In [1]: import numpy as np

In [2]: import numpy.linalg as la

In [3]: np.set_printoptions(precision=3, suppress=True, linewidth=120)

In [4]: X = np.cumsum(np.array([[0, -1, 0],
   ...:     [2, 0, -2],
   ...:     [1, 2, -2],
   ...:     [2, -2, 0],
   ...:     [1, 0, -1],
   ...:     [-1, 1, -2],
   ...:     [1, -1, -1],
   ...:     [0, -2, -2],
   ...:     [0, 0, -1],
   ...:     [2, -1, -1],
   ...:     [-2, -1, 1],
   ...:     [1, -2, 1],
   ...:     [1, 2, -2],
   ...:     [1, -1, -2],
   ...:     [-1, 2, -2]]), axis=0)

In [5]: X
Out[5]: 
array([[  0,  -1,   0],
       [  2,  -1,  -2],
       [  3,   1,  -4],
       [  5,  -1,  -4],
       [  6,  -1,  -5],
       [  5,   0,  -7],
       [  6,  -1,  -8],
       [  6,  -3, -10],
       [  6,  -3, -11],
       [  8,  -4, -12],
       [  6,  -5, -11],
       [  7,  -7, -10],
       [  8,  -5, -12],
       [  9,  -6, -14],
       [  8,  -4, -16]])

In [6]: Ac = X - X.mean(axis=0)

In [7]: evecs = la.svd(Ac)[2][:1]

In [8]: B = Ac - Ac @ evecs.T @ evecs

In [9]: round(la.norm(B) / la.norm(Ac), 3)
Out[9]: np.float64(0.304)

In [10]: la.norm(B, axis=1).round(6).argmax()
Out[10]: np.int64(11)

In [11]: (Ac @ evecs.T).std(axis=0)
Out[11]: array([5.275])

In [12]: basis = X[[7, 13]].astype(float)

In [13]: for _ in range(5):
    ...:     lab = la.norm(X[:, None] - basis, axis=-1).argmin(axis=1)
    ...:     basis = np.array([X[lab == j].mean(axis=0) for j in range(2)])
    ...: 

In [14]: lab
Out[14]: array([0, 0, 0, 0, 0, 0, 0, 1, 1, 1, 1, 1, 1, 1, 1])

In [15]: np.bincount(lab)
Out[15]: array([7, 8])

In [16]: np.abs(basis[1] - basis[0]).argmax()
Out[16]: np.int64(2)

In [17]: basis
Out[17]: 
array([[  3.857,  -0.571,  -4.286],
       [  7.25 ,  -4.625, -12.   ]])

In [18]: proj = X @ la.solve(X.T @ X, X.T)

In [19]: np.trace(proj)
Out[19]: np.float64(3.0)

In [20]: np.round(proj @ X[:, 0], 3) + 0
Out[20]: array([0., 2., 3., 5., 6., 5., 6., 6., 6., 8., 6., 7., 8., 9., 8.])

In [21]: np.round(la.eigvalsh(proj), 3) + 0
Out[21]: array([0., 0., 0., 0., 0., 0., 0., 0., 0., 0., 0., 0., 1., 1., 1.])

In [22]: Ac = X - X.mean(axis=0)

In [23]: left, s, Vh = la.svd(Ac, full_matrices=False)

In [24]: round((s ** 2).sum() ** 2 / (s ** 4).sum(), 3)
Out[24]: np.float64(1.206)

In [25]: s ** 2 / (s ** 2).sum()
Out[25]: array([0.908, 0.067, 0.026])

In [26]: Vh[0] * np.sign(Vh[0, np.abs(Vh[0]).argmax()])
Out[26]: array([-0.418,  0.353,  0.837])

In [27]: np.abs(left[:, 0]).argmax()
Out[27]: np.int64(0)

In [28]: np.abs(Vh[-1])
Out[28]: array([0.889, 0.028, 0.456])

In [29]: K = np.load("mat.npy")

In [30]: K
Out[30]: 
array([[4., 1., 0., 0.],
       [0., 4., 1., 0.],
       [0., 0., 4., 1.],
       [0., 0., 0., 4.]])

In [31]: [int(la.matrix_rank(la.matrix_power(K, p))) for p in range(1, 5)]
Out[31]: [4, 4, 4, 4]

In [32]: la.matrix_power(K - np.diag(np.diag(K)), 4)
Out[32]: 
array([[0., 0., 0., 0.],
       [0., 0., 0., 0.],
       [0., 0., 0., 0.],
       [0., 0., 0., 0.]])

In [33]: la.matrix_rank(K - K[0, 0] * np.eye(4))
Out[33]: np.int64(3)

In [34]: M = np.load("run5.npy")

In [35]: M
Out[35]: 
array([[ 9., -3., -4.],
       [ 0.,  2.,  0.],
       [ 8., -3., -3.]])

In [36]: O, evecs = la.qr(M[:, :1])[0], la.qr(M[:, 1:])[0]

In [37]: s = la.svd(O.T @ evecs, compute_uv=False)

In [38]: s
Out[38]: array([0.997])

In [39]: np.degrees(np.arccos(s.clip(0, 1)))
Out[39]: array([4.562])
